% ipython --no-banner

In [1]: import numpy as np

In [2]: from numpy import linalg as LA

In [3]: np.set_printoptions(precision=4, suppress=True, linewidth=140)

In [4]: def tidy(a):
   ...:     return np.round(a, 4) + 0
   ...: 

In [5]: K = np.loadtxt("block7.csv", delimiter=",")

In [6]: print(K)
[[ -1.5869  -0.6544  -4.1448   2.5266  -0.4946]
 [ -7.5776   3.2506   1.3479  18.9592 -11.7296]
 [ -7.5554   2.6676   5.2729  23.1233 -19.9918]
 [ -1.2053   2.7732   6.0158   7.0857  -4.8853]
 [ -7.5363   1.1824  -8.19     9.1962  -0.1981]
 [ -1.8526   4.789    8.6393   7.7015  -3.8267]
 [ -0.0995  -4.9148 -11.9231  -6.9417   5.6461]
 [-10.71     7.6125  -0.163   15.7653   2.8909]
 [  4.5701   0.1932   4.7045  -5.9336   2.3568]
 [  5.5658   2.2446   7.2159  -7.7284   4.1258]
 [ -4.486   -3.633   -7.2583   7.9632 -11.3125]
 [ -8.9726   2.9401   1.3509  19.4085 -13.4024]
 [  0.1604   2.9862   2.9745  -0.6094   3.1807]
 [ -2.8358  -2.3485  -6.1634   2.7313  -2.6107]
 [  2.5345  -1.6844  -4.3401  -9.0015   7.5088]
 [ -7.3037   6.4257   8.6265  20.6312 -10.4609]
 [  6.2294  -2.9782  -4.4469 -17.5871  11.7342]
 [ -4.3429   1.1208   2.9774  12.1985  -9.8589]
 [  0.6181   2.7006   5.8059   2.7907  -0.6732]
 [ -8.356    1.9839  -8.5122   9.0467   2.4881]
 [  4.7757  -6.8328  -1.8684  -4.3498 -10.4542]]

In [7]: P = K @ LA.solve(K.T @ K, K.T)

In [8]: print(np.allclose(P @ P, P))
True

In [9]: print(tidy(LA.eigvalsh(P)))
[0. 0. 0. 0. 0. 0. 0. 0. 0. 0. 0. 0. 0. 0. 0. 0. 1. 1. 1. 1. 1.]

In [10]: print(tidy(np.trace(P)))
5.0

In [11]: idx = K[:, 0] > np.median(K[:, 0])

In [12]: u = K[idx].mean(axis=0) - K[~idx].mean(axis=0)

In [13]: print(((K - K.mean(axis=0)) @ u > 0).astype(int))
[1 0 0 0 0 0 1 0 1 1 0 0 1 1 1 0 1 0 1 0 1]

In [14]: print(tidy((((K - K.mean(axis=0)) @ u > 0) == idx).mean()))
0.9048

In [15]: x = np.array([-2, -2, -1, -3, 3])

In [16]: print(LA.norm(K @ x) <= LA.norm(K, 2) * LA.norm(x) + 1e-9)
True

In [17]: print(K @ np.eye(5)[0])
[ -1.5869  -7.5776  -7.5554  -1.2053  -7.5363  -1.8526  -0.0995 -10.71     4.5701   5.5658  -4.486   -8.9726   0.1604  -2.8358   2.5345
  -7.3037   6.2294  -4.3429   0.6181  -8.356    4.7757]

In [18]: print((K @ x).argmax())
16

In [19]: feats = np.load("a.npy")

In [20]: print(feats)
[[ 5  5  5  5  5  5  5]
 [ 5 10 10 10 10 10 10]
 [ 5 10 15 15 15 15 15]
 [ 5 10 15 20 20 20 20]
 [ 5 10 15 20 25 25 25]
 [ 5 10 15 20 25 30 30]
 [ 5 10 15 20 25 30 35]]

In [21]: def softmax(z):
    ...:     e = np.exp(z - z.max(axis=-1, keepdims=True))
    ...:     return e / e.sum(axis=-1, keepdims=True)
    ...: 

In [22]: print(tidy(softmax(feats).sum(axis=1)))
[1. 1. 1. 1. 1. 1. 1.]

In [23]: scores = feats @ feats.T / np.sqrt(7)

In [24]: print(tidy(softmax(scores + np.triu(np.full(scores.shape, -np.inf), 1))))
[[1. 0. 0. 0. 0. 0. 0.]
 [0. 1. 0. 0. 0. 0. 0.]
 [0. 0. 1. 0. 0. 0. 0.]
 [0. 0. 0. 1. 0. 0. 0.]
 [0. 0. 0. 0. 1. 0. 0.]
 [0. 0. 0. 0. 0. 1. 0.]
 [0. 0. 0. 0. 0. 0. 1.]]

In [25]: print(tidy(softmax(scores)))
[[0.     0.     0.     0.     0.     0.0001 0.9999]
 [0.     0.     0.     0.     0.     0.     1.    ]
 [0.     0.     0.     0.     0.     0.     1.    ]
 [0.     0.     0.     0.     0.     0.     1.    ]
 [0.     0.     0.     0.     0.     0.     1.    ]
 [0.     0.     0.     0.     0.     0.     1.    ]
 [0.     0.     0.     0.     0.     0.     1.    ]]

In [26]: print(softmax(scores).round(6).argmax(axis=1))
[6 6 6 6 6 6 6]
